>>> import numpy as np
>>> np.set_printoptions(suppress=True, linewidth=140)
>>> rd = lambda a: np.round(a, 2) + 0
>>> mat = np.load("a.npy")
>>> mat
array([[ 0., -1., -1., -1., -1.,  0., -1.,  0.,  0.,  0.,  0.],
       [-1.,  0., -1., -1., -1.,  0., -1.,  0.,  0.,  0.,  0.],
       [-1., -1.,  0., -1., -1.,  0., -1.,  0.,  0.,  0.,  0.],
       [-1., -1., -1.,  0., -1.,  0., -1.,  0.,  0.,  0.,  0.],
       [-1., -1., -1., -1.,  0.,  0., -1.,  0.,  0.,  0.,  0.],
       [ 0.,  0.,  0.,  0.,  0.,  0.,  0., -1., -1., -1., -1.],
       [-1., -1., -1., -1., -1.,  0.,  0.,  0.,  0.,  0.,  0.],
       [ 0.,  0.,  0.,  0.,  0., -1.,  0.,  0., -1., -1., -1.],
       [ 0.,  0.,  0.,  0.,  0., -1.,  0., -1.,  0., -1., -1.],
       [ 0.,  0.,  0.,  0.,  0., -1.,  0., -1., -1.,  0., -1.],
       [ 0.,  0.,  0.,  0.,  0., -1.,  0., -1., -1., -1.,  0.]])
>>> th = np.radians(180)
>>> Rm = np.eye(11)
>>> Rm[1, 1] = Rm[0, 0] = np.cos(th)
>>> Rm[1, 0], Rm[0, 1] = -np.sin(th), np.sin(th)
>>> rd(Rm)
array([[-1.,  0.,  0.,  0.,  0.,  0.,  0.,  0.,  0.,  0.,  0.],
       [ 0., -1.,  0.,  0.,  0.,  0.,  0.,  0.,  0.,  0.,  0.],
       [ 0.,  0.,  1.,  0.,  0.,  0.,  0.,  0.,  0.,  0.,  0.],
       [ 0.,  0.,  0.,  1.,  0.,  0.,  0.,  0.,  0.,  0.,  0.],
       [ 0.,  0.,  0.,  0.,  1.,  0.,  0.,  0.,  0.,  0.,  0.],
       [ 0.,  0.,  0.,  0.,  0.,  1.,  0.,  0.,  0.,  0.,  0.],
       [ 0.,  0.,  0.,  0.,  0.,  0.,  1.,  0.,  0.,  0.,  0.],
       [ 0.,  0.,  0.,  0.,  0.,  0.,  0.,  1.,  0.,  0.,  0.],
       [ 0.,  0.,  0.,  0.,  0.,  0.,  0.,  0.,  1.,  0.,  0.],
       [ 0.,  0.,  0.,  0.,  0.,  0.,  0.,  0.,  0.,  1.,  0.],
       [ 0.,  0.,  0.,  0.,  0.,  0.,  0.,  0.,  0.,  0.,  1.]])
>>> M2 = mat @ Rm.T
>>> np.allclose(np.linalg.norm(mat, axis=1), np.linalg.norm(M2, axis=1))
True
>>> np.abs(M2 - mat).max(axis=0)
array([2., 2., 0., 0., 0., 0., 0., 0., 0., 0., 0.])
>>> rd(np.linalg.svd(mat, compute_uv=False)), rd(np.linalg.svd(M2, compute_uv=False))
(array([5., 4., 1., 1., 1., 1., 1., 1., 1., 1., 1.]), array([5., 4., 1., 1., 1., 1., 1., 1., 1., 1., 1.]))
>>> np.allclose(mat @ mat.T, M2 @ M2.T)
True
>>> [round(float(np.linalg.det(mat[:i, :i])), 2) + 0 for i in range(1, 12)]
[0.0, -1.0, -2.0, -3.0, -4.0, 0.0, 0.0, 5.0, 10.0, 15.0, 20.0]
>>> rd(np.linalg.eigvalsh(mat).min())
np.float64(-5.0)
>>> np.all(np.linalg.eigvalsh(mat) > 0)
np.False_
>>> O, Rm = np.linalg.qr(mat)
>>> O.shape, Rm.shape
((11, 11), (11, 11))
>>> rd(np.trace(O @ O.T))
np.float64(11.0)
>>> rd(abs(Rm[0, 0])), rd(np.linalg.norm(mat[:, 0]))
(np.float64(2.24), np.float64(2.24))
>>> rd(O.T @ O)
array([[1., 0., 0., 0., 0., 0., 0., 0., 0., 0., 0.],
       [0., 1., 0., 0., 0., 0., 0., 0., 0., 0., 0.],
       [0., 0., 1., 0., 0., 0., 0., 0., 0., 0., 0.],
       [0., 0., 0., 1., 0., 0., 0., 0., 0., 0., 0.],
       [0., 0., 0., 0., 1., 0., 0., 0., 0., 0., 0.],
       [0., 0., 0., 0., 0., 1., 0., 0., 0., 0., 0.],
       [0., 0., 0., 0., 0., 0., 1., 0., 0., 0., 0.],
       [0., 0., 0., 0., 0., 0., 0., 1., 0., 0., 0.],
       [0., 0., 0., 0., 0., 0., 0., 0., 1., 0., 0.],
       [0., 0., 0., 0., 0., 0., 0., 0., 0., 1., 0.],
       [0., 0., 0., 0., 0., 0., 0., 0., 0., 0., 1.]])
>>> np.allclose(Rm.T @ Rm, mat.T @ mat)
True
>>> rd(np.sort(np.abs(np.linalg.eigvals(mat))))
array([1., 1., 1., 1., 1., 1., 1., 1., 1., 4., 5.])
>>> np.trace(mat)
np.float64(0.0)
>>> np.allclose(mat @ mat.T, mat.T @ mat)
True
>>> m1 = np.load("m.npy")
>>> m1
array([[-3,  1,  3, -5,  3, -5,  3],
       [ 4,  3,  4,  1,  4, -5,  1],
       [-2, -3,  5,  5, -1,  3,  1],
       [ 2,  0, -5,  2,  1, -1, -1],
       [-3, -1,  2, -3,  1,  4, -4],
       [-1, -3,  3, -5, -2,  4,  4]])
>>> vec = np.array([-3, -2, 3, -3, 2, 0, 1])
>>> a = np.maximum(m1 @ vec, 0)
>>> rd(np.tanh(m1 @ vec))
array([ 1.,  0.,  1., -1.,  1.,  1.])
>>> a
array([40,  0, 11,  0, 24, 33])
>>> vec = np.array([3, 2, 0, 2, -1, -9, -4])
>>> (m1 @ vec).argmax()
np.int64(1)
>>> m1 @ vec
array([ 13,  57, -32,  22, -38, -69])
>>> m1 * vec
array([[ -9,   2,   0, -10,  -3,  45, -12],
       [ 12,   6,   0,   2,  -4,  45,  -4],
       [ -6,  -6,   0,  10,   1, -27,  -4],
       [  6,   0,   0,   4,  -1,   9,   4],
       [ -9,  -2,   0,  -6,  -1, -36,  16],
       [ -3,  -6,   0, -10,   2, -36, -16]])
>>> np.einsum("ij,j->i", m1, vec)
array([ 13,  57, -32,  22, -38, -69])
>>> U, sv, vt = np.linalg.svd(m1, full_matrices=False)
>>> rd(U.T @ m1 @ vt.T)
array([[12.42,  0.  ,  0.  ,  0.  ,  0.  ,  0.  ],
       [ 0.  , 11.38,  0.  ,  0.  ,  0.  ,  0.  ],
       [ 0.  ,  0.  ,  8.57,  0.  ,  0.  ,  0.  ],
       [ 0.  ,  0.  ,  0.  ,  6.16,  0.  ,  0.  ],
       [ 0.  ,  0.  ,  0.  ,  0.  ,  4.21,  0.  ],
       [ 0.  ,  0.  ,  0.  ,  0.  ,  0.  ,  2.01]])
>>> rd(np.cumsum(sv ** 2) / np.sum(sv ** 2))
array([0.37, 0.68, 0.86, 0.95, 0.99, 1.  ])
>>> rd(sv)
array([12.42, 11.38,  8.57,  6.16,  4.21,  2.01])
>>> w1 = np.array([[2, -2], [-5, 1], [-2, -5], [-3, 4], [5, -5], [0, 2], [4, -4]])
>>> c = np.array([-2, 0])
>>> act = np.maximum(m1 @ w1 + c, 0)
>>> rd((act > 0).mean(axis=0))
array([0.67, 0.5 ])
>>> C = np.array([[0, 2, 0], [0, 1, 0]])
>>> (act @ C).round(6).argmax(axis=1)
array([1, 1, 1, 1, 1, 1])
>>> F = np.load("data.npy")
>>> F
array([[ 0.9 , -0.1 , -0.04, -0.1 ,  0.  , -0.7 ],
       [ 0.3 ,  0.4 , -1.58, -2.6 , -0.4 , -0.2 ],
       [-2.6 , -0.5 , -0.37,  2.7 , -0.1 , -2.1 ],
       [-0.5 ,  1.4 , -6.34,  1.6 , -1.6 , -1.5 ],
       [-1.4 ,  1.1 , -5.98, -0.8 , -1.5 ,  0.1 ],
       [ 0.1 ,  0.  ,  1.26, -0.4 ,  0.3 ,  1.4 ],
       [ 1.7 , -0.3 , -6.05, -0.5 , -1.5 ,  0.1 ],
       [ 1.6 , -0.2 , -3.58, -2.2 , -0.9 ,  1.3 ],
       [ 0.5 , -0.4 ,  2.87,  1.5 ,  0.7 , -1.1 ],
       [ 0.4 , -0.3 ,  1.99,  2.1 ,  0.5 ,  0.7 ],
       [-0.3 , -0.7 , -2.42,  0.9 , -0.6 , -0.4 ],
       [ 0.8 ,  0.1 ,  4.76, -0.7 ,  1.2 ,  0.9 ],
       [-0.2 , -1.2 ,  6.41, -0.7 ,  1.6 ,  0.6 ],
       [ 1.4 , -0.4 ,  1.2 , -1.4 ,  0.3 ,  1.6 ],
       [ 0.4 , -0.9 , -5.17,  0.4 , -1.3 ,  0.  ],
       [-0.4 ,  1.6 , -3.13,  1.9 , -0.8 ,  0.3 ],
       [-2.3 ,  0.3 , -5.52,  0.6 , -1.4 ,  0.2 ],
       [ 0.5 ,  0.  , -4.45,  0.2 , -1.1 ,  0.1 ],
       [ 0.1 , -1.7 ,  2.46, -0.6 ,  0.6 , -1.4 ],
       [-0.5 ,  1.6 , -1.16,  0.1 , -0.3 ,  0.5 ],
       [ 0.2 ,  0.8 ,  0.8 ,  0.7 ,  0.2 , -0.5 ],
       [ 0.3 ,  1.5 ,  1.64,  0.4 ,  0.4 ,  1.6 ]])
>>> vec = np.array([1, 2, 0, 0, 2, 2])
>>> target = F @ vec
>>> rd(target)
array([-0.7, -0.1, -8. , -3.9, -2. ,  3.5, -1.7,  2. , -1.1,  2.2, -3.7,  5.2,  1.8,  4.4, -4. ,  1.8, -4.1, -1.5, -4.9,  3.1,  1.2,  7.3])
>>> rd(np.linalg.pinv(F) @ F)
array([[1., 0., 0., 0., 0., 0.],
       [0., 1., 0., 0., 0., 0.],
       [0., 0., 1., 0., 0., 0.],
       [0., 0., 0., 1., 0., 0.],
       [0., 0., 0., 0., 1., 0.],
       [0., 0., 0., 0., 0., 1.]])
>>> rd(np.linalg.lstsq(F, target)[0])
array([1., 2., 0., 0., 2., 2.])
>>> rd(np.linalg.solve(F.T @ F, F.T @ target))
array([1., 2., 0., 0., 2., 2.])
>>> rng = np.random.default_rng(36065)
>>> target = target + 0.3 * rng.normal(size=22)
>>> rd(target)
array([-0.35, -0.14, -7.96, -3.69, -1.65,  3.4 , -1.68,  2.35, -0.66,  1.93, -4.16,  5.26,  1.63,  4.48, -4.33,  2.22, -4.1 , -2.01, -5.46,
        3.37,  1.85,  7.2 ])
>>> c, *_ = np.linalg.lstsq(F, target)
>>> rd(np.linalg.norm(target - F @ c))
np.float64(1.14)
>>> [round(float(np.linalg.norm(np.linalg.solve(F.T @ F + lam * np.eye(6), F.T @ target))), 2) for lam in (0, 1, 10, 100)]
[4.32, 3.04, 2.23, 0.73]
>>> rd(F.T @ (target - F @ c))
array([0., 0., 0., 0., 0., 0.])
